% ipython --no-banner

In [1]: import numpy as np

In [2]: np.set_printoptions(precision=2, suppress=True, linewidth=100, legacy="1.25")

In [3]: rd = lambda a: np.round(a, 2) + 0

In [4]: rng = np.random.default_rng(24)

In [5]: A = np.array([[9, 0, 2], [4, 1, 4], [4, 7, 6]]) * (rng.random((3, 3)) < 0.3)

In [6]: print(A)
[[0 0 0]
 [0 0 0]
 [0 7 0]]

In [7]: print(rd(np.linalg.norm(A, "nuc")))
7.0

In [8]: print(rd(np.linalg.norm(A[2], 1)), rd(np.linalg.norm(A[2], np.inf)))
7.0 7.0

In [9]: print(rd(np.linalg.norm(A, axis=1)))
[0. 0. 7.]

In [10]: print(A[2] @ A[0])
0

In [11]: Uu, sigma, Vt = np.linalg.svd(A)

In [12]: evecs = Vt[:(sigma > 1e-8).sum()]

In [13]: x0 = A[0] + 2 * A[2] + rng.integers(2) * np.eye(3)[1]

In [14]: print(x0)
[ 0. 14.  0.]

In [15]: print(np.allclose(evecs.T @ evecs @ x0, x0))
True

In [16]: print(evecs.T @ evecs)
[[0. 0. 0.]
 [0. 1. 0.]
 [0. 0. 0.]]

In [17]: print(np.diag(evecs.T @ evecs))
[0. 1. 0.]

In [18]: print(np.linalg.matrix_rank(np.vstack([A, x0])))
1

In [19]: print(rd(np.linalg.norm(x0 - evecs.T @ evecs @ x0)))
0.0

In [20]: cov = A.T @ A

In [21]: print(np.trace(cov), (A ** 2).sum())
49 49

In [22]: print(np.linalg.matrix_rank(cov))
1

In [23]: print(np.allclose(cov, cov.T))
True

In [24]: print(np.diag(cov))
[ 0 49  0]

In [25]: def softmax(z):
    ...:     e = np.exp(z - z.max(axis=-1, keepdims=True))
    ...:     return e / e.sum(axis=-1, keepdims=True)
    ...: 

In [26]: print(rd(softmax(A[0] + -1)))
[0.33 0.33 0.33]

In [27]: S = A @ A.T / np.sqrt(3)

In [28]: print(softmax(S).round(6).argmax(axis=1))
[0 0 2]

In [29]: print(rd(softmax(S)[0] @ A))
[0.   2.33 0.  ]

In [30]: print(rd(softmax(S + np.triu(np.full(S.shape, -np.inf), 1))))
[[1.  0.  0. ]
 [0.5 0.5 0. ]
 [0.  0.  1. ]]

In [31]: print(np.unique(A.round(6), axis=0).shape)
(2, 3)

In [32]: print(np.linalg.lstsq(A[:-1].T, A[-1])[2])
0

In [33]: data = np.loadtxt("layer15.csv", delimiter=",")

In [34]: print(rd(data))
[[-0.76  0.22 -0.54 -0.27]
 [-0.53 -0.59  0.59 -0.16]
 [ 0.2  -0.78 -0.6   0.01]
 [-0.31 -0.03 -0.05  0.95]]

In [35]: Q, Rm = np.linalg.qr(data)

In [36]: print(rd(np.abs(np.diag(Rm))))
[1. 1. 1. 1.]

In [37]: print(rd(Q))
[[-0.76  0.22 -0.54 -0.27]
 [-0.53 -0.59  0.59 -0.16]
 [ 0.2  -0.78 -0.6   0.01]
 [-0.31 -0.03 -0.05  0.95]]

In [38]: print(abs(Rm[0, 0]), rd(np.linalg.norm(data[:, 0])))
1.0 1.0

In [39]: print(rd(Q @ Rm))
[[-0.76  0.22 -0.54 -0.27]
 [-0.53 -0.59  0.59 -0.16]
 [ 0.2  -0.78 -0.6   0.01]
 [-0.31 -0.03 -0.05  0.95]]

In [40]: print(rd(data @ data.T))
[[1. 0. 0. 0.]
 [0. 1. 0. 0.]
 [0. 0. 1. 0.]
 [0. 0. 0. 1.]]

In [41]: print(rd(np.linalg.svd(data, compute_uv=False)))
[1. 1. 1. 1.]

In [42]: print(rd(data[:, 0] @ data[:, 3]))
0.0

In [43]: r0, g = data[0], data[1]

In [44]: print(r0 @ r0)
1.0

In [45]: pr = (r0 @ g) / (r0 @ r0) * r0

In [46]: print(rd(pr))
[0. 0. 0. 0.]

In [47]: print(np.linalg.matrix_rank(np.outer(r0, g)))
1

In [48]: print(rd(np.linalg.norm(r0 + g) ** 2 + np.linalg.norm(r0 - g) ** 2))
4.0

In [49]: print(rd(np.outer(r0, g)))
[[ 0.4   0.45 -0.45  0.13]
 [-0.12 -0.13  0.13 -0.04]
 [ 0.29  0.32 -0.32  0.09]
 [ 0.14  0.16 -0.16  0.04]]

In [50]: print(rd(np.linalg.norm(data[1], 1)), rd(np.linalg.norm(data[1], np.inf)))
1.87 0.59

In [51]: print(rd(np.linalg.norm(data, axis=1)))
[1. 1. 1. 1.]

In [52]: print(rd(np.linalg.norm(data, 2)))
1.0

In [53]: print(rd(np.linalg.norm(data[1] - data[0])))
1.41

In [54]: print(rd(np.linalg.norm(data) ** 2 / np.linalg.norm(data, 2) ** 2))
4.0

In [55]: print(rd(np.linalg.norm(data, "nuc")))
4.0

In [56]: print(rd(np.linalg.norm(data, axis=0)))
[1. 1. 1. 1.]

In [57]: print(rd(np.linalg.norm(data, 1)), rd(np.linalg.norm(data, np.inf)))
1.8 1.87

In [58]: X = np.eye(3, dtype=int)[rng.permutation(3)]

In [59]: print(X)
[[0 1 0]
 [0 0 1]
 [1 0 0]]

In [60]: x0 = np.array([-5, -1, 2])

In [61]: print(X.T @ (X @ x0))
[-5 -1  2]

In [62]: print(rd(np.sort(np.abs(np.degrees(np.angle(np.linalg.eigvals(X)))))))
[  0. 120. 120.]

In [63]: print(3 - np.linalg.matrix_rank(X - np.eye(3), tol=1e-8))
1

In [64]: print(rd(np.linalg.inv(X)))
[[0. 0. 1.]
 [1. 0. 0.]
 [0. 1. 0.]]

In [65]: print(rd(np.linalg.norm(x0)), rd(np.linalg.norm(X @ x0)))
5.48 5.48

In [66]: feats = np.load("arr.npy")

In [67]: print(feats)
[[ 5  6  7  8]
 [ 9 10 11 12]
 [13 14 15 16]]

In [68]: Uu, sigma, Vt = np.linalg.svd(A)

In [69]: print(np.argmax(sigma[:-1] / (sigma[1:] + 1e-6)) + 1)
1

In [70]: out = Uu[:, :1] @ np.diag(sigma[:1]) @ Vt[:1]

In [71]: print(out)
[[0. 0. 0.]
 [0. 0. 0.]
 [0. 7. 0.]]

In [72]: print(np.abs(A - out).max())
0.0

In [73]: print(rd(np.linalg.norm(A - out) / np.linalg.norm(A)))
0.0
